>>> import numpy as np
>>> np.set_printoptions(precision=3, suppress=True, linewidth=200)
>>> rnd = lambda a: np.round(a, 3) + 0
>>> E = np.load("run5.npy")
>>> print(rnd(E))
[[-0.052 -0.982 -0.172  0.059]
 [ 0.936 -0.079  0.252  0.234]
 [ 0.312  0.13  -0.915 -0.219]
 [-0.156  0.111 -0.263  0.946]]
>>> # columns are unit length and at right angles
>>> Q = E.astype(float).copy()
>>> for j in range(4):
...     Q[:, j] -= Q[:, :j] @ (Q[:, :j].T @ Q[:, j])
...     Q[:, j] /= np.linalg.norm(Q[:, j])
... 
>>> print(rnd(Q))
[[-0.052 -0.982 -0.172  0.059]
 [ 0.936 -0.079  0.252  0.234]
 [ 0.312  0.13  -0.915 -0.219]
 [-0.156  0.111 -0.263  0.946]]
>>> print(rnd(Q.T @ Q))
[[1. 0. 0. 0.]
 [0. 1. 0. 0.]
 [0. 0. 1. 0.]
 [0. 0. 0. 1.]]
>>> x0 = np.array([2, 0, -3, 0])
>>> print(4 - np.linalg.matrix_rank(Q - np.eye(4), tol=1e-8))
1
>>> print(rnd(E.reshape(2, -1)))
[[-0.052 -0.982 -0.172  0.059  0.936 -0.079  0.252  0.234]
 [ 0.312  0.13  -0.915 -0.219 -0.156  0.111 -0.263  0.946]]
>>> blk = E.reshape(4, 2, -1)
>>> print(np.einsum("ihd,jhd->hij", blk, blk).shape)
(2, 4, 4)
>>> W0 = np.load("dump.npy")
>>> print(W0)
[[  6.395  -5.165  13.473  -9.922]
 [  3.253  -5.476  13.669  -9.752]
 [  5.487  -4.934  16.791  -8.721]
 [  5.565  -5.399  15.809 -10.074]
 [  5.772  -6.69   14.85  -10.126]
 [  4.678  -3.944  16.481  -9.788]
 [  5.671  -3.889  15.573 -10.278]
 [  3.575  -4.619  14.803 -10.402]
 [  5.862  -4.576  15.853  -8.845]
 [  4.507  -3.541  15.572 -12.483]
 [  5.549  -4.68   14.486 -11.072]
 [  4.782  -2.655  15.273  -9.824]
 [  4.02   -5.365  15.656  -8.605]
 [  4.905  -4.395  16.175 -11.66 ]
 [  6.402  -4.369  14.802 -11.069]
 [  3.728  -3.302  14.452 -12.274]
 [  5.724  -4.868  14.281 -11.098]
 [  6.082  -3.187  15.812  -9.617]
 [  5.872  -3.929  13.266  -9.757]
 [  4.124  -4.692  16.412  -8.364]
 [  4.832  -5.088  14.217 -11.033]
 [  4.498  -5.974  14.621 -10.189]
 [  4.656  -3.793  13.895 -11.088]
 [  5.822  -3.637  15.765  -9.65 ]
 [  4.339  -5.35   15.591  -9.696]]
>>> cov = np.cov(W0, rowvar=False)
>>> print(rnd(np.linalg.eigvalsh(cov)[::-1]))
[1.45  1.02  0.814 0.486]
>>> print(cov.shape)
(4, 4)
>>> print(np.median(W0, axis=0))
[  4.905  -4.619  15.273 -10.074]
>>> print(rnd(np.corrcoef(W0[:, 2], W0[:, 0])[0, 1]))
-0.009
>>> print(rnd(np.polyfit(W0[:, 2], W0[:, 0], 1)))
[-0.008  5.17 ]
>>> print(np.argsort(-W0.std(axis=0).round(6), kind="stable"))
[3 2 1 0]
>>> print(rnd(W0.std(axis=0)))
[0.879 0.919 0.957 1.042]
>>> print(rnd(cov))
[[ 0.805  0.04  -0.008  0.067]
 [ 0.04   0.88   0.119 -0.251]
 [-0.008  0.119  0.955  0.362]
 [ 0.067 -0.251  0.362  1.131]]
>>> w, V = np.linalg.eig(cov)
>>> print(rnd(w))
[1.45  0.486 0.814 1.02 ]
>>> print(rnd(np.sort(np.linalg.eigvals(cov @ cov))))
[0.236 0.663 1.041 2.101]
>>> print(rnd(cov @ V[:, 0] - w[0] * V[:, 0]))
[0. 0. 0. 0.]
>>> Xs = (W0 - W0.mean(axis=0)) / W0.std(axis=0)
>>> print(rnd(Xs.std(axis=0)))
[1. 1. 1. 1.]
>>> c = np.linalg.lstsq(np.delete(Xs, 0, axis=1), Xs[:, 0])[0]
>>> print(rnd(c))
[ 0.083 -0.059  0.112]
>>> x0 = np.array([-1, -3, 1, -1])
>>> target = W0 @ x0
>>> print(rnd(np.linalg.solve(W0.T @ W0, W0.T @ target)))
[-1. -3.  1. -1.]
>>> print(rnd(np.linalg.lstsq(W0, target)[0]))
[-1. -3.  1. -1.]
>>> rng = np.random.default_rng(524)
>>> target = target + 0.1 * rng.normal(size=25)
>>> print(rnd(target))
[32.497 36.732 34.898 36.54  39.164 33.364 31.937 35.441 32.45  34.231 34.059 28.334 36.349 36.017 32.573 32.966 34.276 28.916 29.055 34.726 35.732 38.334 31.549 30.613 37.094]
>>> c, *_ = np.linalg.lstsq(W0, target)
>>> print(c.round())
[-1. -3.  1. -1.]
>>> print([round(float(np.linalg.norm(np.linalg.solve(W0.T @ W0 + lam * np.eye(4), W0.T @ target))), 2) for lam in (0, 1, 10, 100)])
[3.47, 3.35, 2.69, 1.81]
>>> print(rnd(np.linalg.norm(target - W0 @ c)))
0.385
>>> J = np.loadtxt("a.csv", delimiter=",")
>>> print(J)
[[-31. -11. -29.   9.  29.]
 [ 36.  21.  43. -28. -43.]
 [-18.  27.  21. -66. -21.]]
>>> out = J[0, 0] * J[1:] - np.outer(J[1:, 0], J[0])
>>> print(out)
[[    0.  -255.  -289.   544.   289.]
 [    0. -1035. -1173.  2208.  1173.]]
>>> print(np.linalg.matrix_rank(out), np.linalg.matrix_rank(J))
1 2
>>> x0 = np.array([-1, 0, -2, -1])
>>> target = W0 @ x0
>>> c, lr = np.zeros(4), 1 / np.linalg.norm(W0, 2) ** 2
>>> for i in range(3):
...     c -= lr * W0.T @ (W0 @ c - target)
...     if i % 1 == 0: print(i, round(np.linalg.norm(W0 @ c - target), 3))
... 
0 11.713
1 11.672
2 11.632
>>> print(rnd(np.linalg.cond(W0)))
22.032
>>> out = J / np.linalg.norm(J, axis=1, keepdims=True)
>>> cov = out @ out.T
>>> print(rnd(np.linalg.norm(out, axis=1)))
[1. 1. 1.]
>>> print((cov - 2 * np.eye(3)).round(6).argmax(axis=1))
[2 2 1]
>>> print(np.argwhere(np.triu(np.abs(cov) > 0.95, 1)))
[[0 1]]
>>> print(rnd(np.degrees(np.arccos(np.clip(cov[0, 2], -1, 1)))))
111.507
>>> left, sig, VT = np.linalg.svd(J)
>>> V = VT[:(sig > 1e-8).sum()]
>>> x0 = J[2] + -1 * J[0] + rng.integers(2) * np.eye(5)[3]
>>> print(x0)
[ 13.  38.  50. -74. -50.]
>>> print(rnd(np.linalg.norm(x0 - V.T @ V @ x0)))
0.535
>>> u = np.array([0, 3, 2, 2, -3])
>>> r1 = np.array([1, 2, 1, -2])
>>> arr = np.outer(u, r1)
>>> print(arr)
[[ 0  0  0  0]
 [ 3  6  3 -6]
 [ 2  4  2 -4]
 [ 2  4  2 -4]
 [-3 -6 -3  6]]
>>> # rank 1
>>> x0 = np.array([2, 2, 1, -2])
>>> a = np.maximum(arr @ x0, 0)
>>> print(arr.T @ a)
[ 187  374  187 -374]
